% python3 -q
>>> import numpy as np
>>> from numpy import linalg as LA
>>> np.set_printoptions(precision=1, suppress=True, linewidth=120, floatmode="fixed")
>>> E = np.load("block15.npy")
>>> E
array([[-19.1,  -8.3,  18.6],
       [ 11.2,   5.1, -12.4],
       [ -7.4,  -3.7,  13.4],
       [ -6.8,   0.4,  18.3],
       [  5.1,   5.4,   7.7],
       [ 21.5,   8.5, -32.5],
       [ 12.6,   6.5, -11.1],
       [  5.0,   1.3,  -4.6],
       [ 12.8,   4.2, -17.7],
       [ 28.6,  10.3, -32.2],
       [ 14.9,   6.0, -18.2],
       [-11.7,  -4.1,  22.3],
       [-10.2,  -3.1,  13.6],
       [  6.0,   1.7,  -7.1],
       [  5.7,   1.8, -10.4]])
>>> d = LA.norm(E[:, None] - E[None], axis=-1)
>>> print(d[0].round(6).argsort(kind="stable")[:4])
[ 0 11 12  2]
>>> np.unravel_index(d.round(6).argmax(), d.shape)
(np.int64(0), np.int64(9))
>>> print(np.flatnonzero(d[0] < d.mean() / 2))
[ 0 11 12]
>>> (d + 1e9 * np.eye(15)).round(6).argmin(axis=1)
array([11,  6, 12,  2,  7,  9,  1, 13, 10,  5,  8,  3,  2,  7, 13])
>>> d.shape
(15, 15)
>>> LA.matrix_rank(d ** 2)
np.int64(5)
>>> d.mean(axis=1).argmax()
np.int64(9)
>>> LA.norm(E - E.mean(axis=0), axis=1)
array([34.0, 11.5, 21.5, 24.6, 11.7, 34.2, 11.9,  1.5, 16.6, 38.3, 18.4, 31.1, 23.2,  3.9,  7.0])
>>> Xs = (E - E.mean(axis=0)) / E.std(axis=0)
>>> np.argwhere(np.abs(Xs) > 2)
array([[0, 1]])
>>> Xs.std(axis=0)
array([1.0, 1.0, 1.0])
>>> beta = LA.lstsq(np.delete(Xs, 1, axis=1), Xs[:, 1])[0]
>>> beta
array([1.6, 0.7])
>>> np.round(1 - np.var(Xs[:, 1] - np.delete(Xs, 1, axis=1) @ beta), 1)
np.float64(1.0)
>>> B = np.c_[E[:, :1] @ np.array([[1]]), np.array([1, 0, 2, 1, 0, 3, 2, 1, 2, 1, 3, 2, 0, 1, 3])]
>>> B
array([[-19.1,   1.0],
       [ 11.2,   0.0],
       [ -7.4,   2.0],
       [ -6.8,   1.0],
       [  5.1,   0.0],
       [ 21.5,   3.0],
       [ 12.6,   2.0],
       [  5.0,   1.0],
       [ 12.8,   2.0],
       [ 28.6,   1.0],
       [ 14.9,   3.0],
       [-11.7,   2.0],
       [-10.2,   0.0],
       [  6.0,   1.0],
       [  5.7,   3.0]])
>>> print(np.round(LA.norm(B - E @ LA.lstsq(E, B)[0], axis=0), 1) + 0)
[0.0 6.2]
>>> LA.matrix_rank(B)
np.int64(2)
>>> W2 = np.array([[2, 1, -1], [0, 1, 1], [2, -2, -1]])
>>> m1 = np.repeat(W2, 22 // 3, axis=0)
>>> rng = np.random.default_rng(84859)
>>> m1 = m1 + 0.1 * rng.normal(size=m1.shape)
>>> print(m1.round(1) + 0)
[[ 2.2  1.1 -0.9]
 [ 1.7  0.9 -1.1]
 [ 2.0  1.0 -0.9]
 [ 1.9  1.0 -1.0]
 [ 1.9  1.0 -1.1]
 [ 1.9  0.9 -0.9]
 [ 1.9  0.9 -1.0]
 [ 0.1  0.9  1.0]
 [ 0.0  1.1  0.9]
 [-0.1  1.1  1.0]
 [ 0.0  1.1  1.0]
 [ 0.0  1.0  1.1]
 [-0.1  1.1  1.1]
 [ 0.0  1.0  1.0]
 [ 2.0 -1.8 -1.0]
 [ 2.1 -2.0 -1.1]
 [ 2.1 -2.0 -1.0]
 [ 2.0 -1.8 -1.0]
 [ 1.8 -2.0 -1.0]
 [ 2.0 -2.2 -1.0]
 [ 2.1 -1.8 -1.0]]
>>> Xs = m1 - m1.mean(axis=0)
>>> evecs = LA.svd(Xs)[2][:2]
>>> B = Xs - Xs @ evecs.T @ evecs
>>> print((Xs @ evecs.T).std(axis=0))
[1.7 0.9]
>>> np.round(np.cov(Xs @ evecs.T, rowvar=False), 1) + 0
array([[3.0, 0.0],
       [0.0, 0.9]])
>>> round(LA.norm(B) / LA.norm(Xs), 1)
np.float64(0.0)
>>> LA.norm(B, axis=1).round(6).argmax()
np.int64(0)
>>> B = E / LA.norm(E, axis=1, keepdims=True)
>>> C2 = B @ B.T
>>> round(np.degrees(np.arccos(np.clip(C2[11, 6], -1, 1))), 1)
np.float64(156.6)
>>> np.argwhere(np.triu(np.abs(C2) > 0.95, 1))
array([[ 0,  1],
       [ 0,  2],
       [ 0,  5],
       [ 0,  6],
       [ 0,  7],
       [ 0,  8],
       [ 0,  9],
       [ 0, 10],
       [ 0, 12],
       [ 0, 13],
       [ 1,  2],
       [ 1,  5],
       [ 1,  6],
       [ 1,  7],
       [ 1,  8],
       [ 1,  9],
       [ 1, 10],
       [ 1, 11],
       [ 1, 12],
       [ 1, 13],
       [ 1, 14],
       [ 2,  3],
       [ 2,  5],
       [ 2,  8],
       [ 2,  9],
       [ 2, 10],
       [ 2, 11],
       [ 2, 12],
       [ 2, 13],
       [ 2, 14],
       [ 3, 11],
       [ 3, 14],
       [ 5,  6],
       [ 5,  7],
       [ 5,  8],
       [ 5,  9],
       [ 5, 10],
       [ 5, 11],
       [ 5, 12],
       [ 5, 13],
       [ 5, 14],
       [ 6,  7],
       [ 6,  8],
       [ 6,  9],
       [ 6, 10],
       [ 6, 12],
       [ 6, 13],
       [ 7,  8],
       [ 7,  9],
       [ 7, 10],
       [ 7, 12],
       [ 7, 13],
       [ 8,  9],
       [ 8, 10],
       [ 8, 11],
       [ 8, 12],
       [ 8, 13],
       [ 8, 14],
       [ 9, 10],
       [ 9, 11],
       [ 9, 12],
       [ 9, 13],
       [ 9, 14],
       [10, 11],
       [10, 12],
       [10, 13],
       [10, 14],
       [11, 12],
       [11, 13],
       [11, 14],
       [12, 13],
       [12, 14],
       [13, 14]])
>>> vec = np.array([-1, -4, -2])
>>> y = m1 @ vec
>>> beta, lr = np.zeros(3), 1 / LA.norm(m1, 2) ** 2
>>> for i in range(300):
...     beta -= lr * m1.T @ (m1 @ beta - y)
...     if i % 50 == 0: print(i, round(LA.norm(m1 @ beta - y), 1))
... 
0 13.3
50 0.1
100 0.0
150 0.0
200 0.0
250 0.0
>>> round(LA.cond(m1), 1)
np.float64(4.1)
>>> X = np.loadtxt("data.csv", delimiter=",")
>>> X
array([[2.0, 0.0, 0.0],
       [3.0, 0.0, 0.0],
       [1.0, 0.0, 0.0]])
>>> # column 2 repeats column 1
>>> vec = np.array([0, 2, 1])
>>> h = np.maximum(X @ vec, 0)
>>> print(X.T @ h)
[0.0 0.0 0.0]
>>> np.maximum(X @ vec, 0) - np.maximum(-X @ vec, 0)
array([0.0, 0.0, 0.0])
>>> h
array([0.0, 0.0, 0.0])
>>> np.tanh(X @ vec)
array([0.0, 0.0, 0.0])
>>> np.flatnonzero(h > 1e-9)
array([], dtype=int64)
>>> W0 = np.array([[-1, -3, 1],
...     [0, 0, 0],
...     [0, 0, 0],
...     [0, 0, 0],
...     [-3, -1, -1],
...     [0, 0, 0],
...     [0, 0, 0],
...     [0, -1, 2],
...     [0, 0, 0],
...     [0, 0, 0],
...     [0, -1, 2],
...     [0, -1, 2]])
>>> W0
array([[-1, -3,  1],
       [ 0,  0,  0],
       [ 0,  0,  0],
       [ 0,  0,  0],
       [-3, -1, -1],
       [ 0,  0,  0],
       [ 0,  0,  0],
       [ 0, -1,  2],
       [ 0,  0,  0],
       [ 0,  0,  0],
       [ 0, -1,  2],
       [ 0, -1,  2]])
>>> # row 2 repeats row 1
>>> B = np.array([[-3, 1, -2], [3, 0, 1], [2, -1, 0]])
>>> np.einsum("ij->j", W0)
array([-4, -7,  6])
>>> np.einsum("ij,ij->i", W0, W0)
array([11,  0,  0,  0, 11,  0,  0,  5,  0,  0,  5,  5])
>>> np.vstack([W0, B.T]).shape
(15, 3)
>>> print(W0 @ B)
[[-4 -2 -1]
 [ 0  0  0]
 [ 0  0  0]
 [ 0  0  0]
 [ 4 -2  5]
 [ 0  0  0]
 [ 0  0  0]
 [ 1 -2 -1]
 [ 0  0  0]
 [ 0  0  0]
 [ 1 -2 -1]
 [ 1 -2 -1]]
>>> np.einsum("ik,kj->ij", W0, B)
array([[-4, -2, -1],
       [ 0,  0,  0],
       [ 0,  0,  0],
       [ 0,  0,  0],
       [ 4, -2,  5],
       [ 0,  0,  0],
       [ 0,  0,  0],
       [ 1, -2, -1],
       [ 0,  0,  0],
       [ 0,  0,  0],
       [ 1, -2, -1],
       [ 1, -2, -1]])
>>> np.einsum("ik,kj->ji", W0, B)
array([[-4,  0,  0,  0,  4,  0,  0,  1,  0,  0,  1,  1],
       [-2,  0,  0,  0, -2,  0,  0, -2,  0,  0, -2, -2],
       [-1,  0,  0,  0,  5,  0,  0, -1,  0,  0, -1, -1]])
>>> B.T @ W0.T
array([[-4,  0,  0,  0,  4,  0,  0,  1,  0,  0,  1,  1],
       [-2,  0,  0,  0, -2,  0,  0, -2,  0,  0, -2, -2],
       [-1,  0,  0,  0,  5,  0,  0, -1,  0,  0, -1, -1]])
>>> B = W0 + rng.integers(-2, 3, (12, 2)) @ rng.integers(-2, 3, (2, 3))
>>> B
array([[-1, -5,  0],
       [-2, -2,  2],
       [ 0, -2, -1],
       [ 2, -2, -4],
       [-7, -9,  1],
       [ 2,  4, -1],
       [ 4,  6, -3],
       [ 2, -1, -1],
       [ 2, -2, -4],
       [ 4,  8, -2],
       [-4, -5,  6],
       [ 0, -5,  0]])
>>> np.abs(B - W0).sum(axis=1)
array([ 3,  6,  3,  8, 14,  7, 13,  5,  8, 14, 12,  6])
>>> print(np.round(LA.svd(B - W0, compute_uv=False), 1) + 0)
[17.7  9.3  0.0]
>>> B = np.array([[0, 3, 0, 1], [3, 0, 2, 3], [1, 1, 0, 1], [2, 3, 2, 1]])
>>> arr = B - B.T
>>> arr
array([[ 0,  0, -1, -1],
       [ 0,  0,  1,  0],
       [ 1, -1,  0, -1],
       [ 1,  0,  1,  0]])
>>> # skew, so no eigenvalue has a real part
>>> np.trace(arr)
np.int64(0)
>>> np.allclose(arr @ arr.T, arr.T @ arr)
True
>>> print(round(np.abs(LA.eigvals(arr)).max(), 1))
1.9
>>> LA.determinant(arr)
Traceback (most recent call last):
  File "<python-input-77>", line 1, in <module>
    LA.determinant(arr)
    ^^^^^^^^^^^^^^
AttributeError: module 'numpy.linalg' has no attribute 'determinant'
>>> np.sort(np.abs(LA.eigvals(arr)))
array([0.5, 0.5, 1.9, 1.9])
>>> (arr + arr.T) / 2
array([[0.0, 0.0, 0.0, 0.0],
       [0.0, 0.0, 0.0, 0.0],
       [0.0, 0.0, 0.0, 0.0],
       [0.0, 0.0, 0.0, 0.0]])
>>> LA.matrix_power(arr, 4)
array([[ 7, -4,  4, -4],
       [-4,  3,  0,  4],
       [ 4,  0, 11,  4],
       [-4,  4,  4,  7]])
>>> print(arr @ arr)
[[-2  1 -1  1]
 [ 1 -1  0 -1]
 [-1  0 -3 -1]
 [ 1 -1 -1 -2]]
>>> J = np.array([[0, 3, -2, 3], [2, 0, 2, -3], [0, 2, -3, 2]])
>>> J[:, 0] = 2 * J[:, 2]
>>> J
array([[-4,  3, -2,  3],
       [ 4,  0,  2, -3],
       [-6,  2, -3,  2]])
>>> Uu, sigma, VT = LA.svd(J, full_matrices=False)
>>> np.round(VT @ VT.T, 1) + 0
array([[1.0, 0.0, 0.0],
       [0.0, 1.0, 0.0],
       [0.0, 0.0, 1.0]])
>>> print(sigma)
[10.7  2.0  1.5]
>>> sigma / sigma[0]
array([1.0, 0.2, 0.1])
>>> print(np.round(Uu.T @ J @ VT.T, 1) + 0)
[[10.7  0.0  0.0]
 [ 0.0  2.0  0.0]
 [ 0.0  0.0  1.5]]
>>> np.round(Uu.T @ Uu, 1) + 0
array([[1.0, 0.0, 0.0],
       [0.0, 1.0, 0.0],
       [0.0, 0.0, 1.0]])
>>> round(np.sqrt((sigma ** 2).sum()), 1), round(float(LA.norm(J)), 1)
(np.float64(11.0), 11.0)
>>> np.cumsum(sigma ** 2) / np.sum(sigma ** 2)
array([0.9, 1.0, 1.0])
>>> B = J[0, 0] * J[1:] - np.outer(J[1:, 0], J[0])
>>> B
array([[  0, -12,   0,   0],
       [  0,  10,   0,  10]])
>>> J[:, 0] / J[0, 0]
array([ 1.0, -1.0,  1.5])
>>> np.flatnonzero(~B.round(6).any(axis=1))
array([], dtype=int64)
>>> LA.matrix_rank(B), LA.matrix_rank(J)
(np.int64(2), np.int64(3))
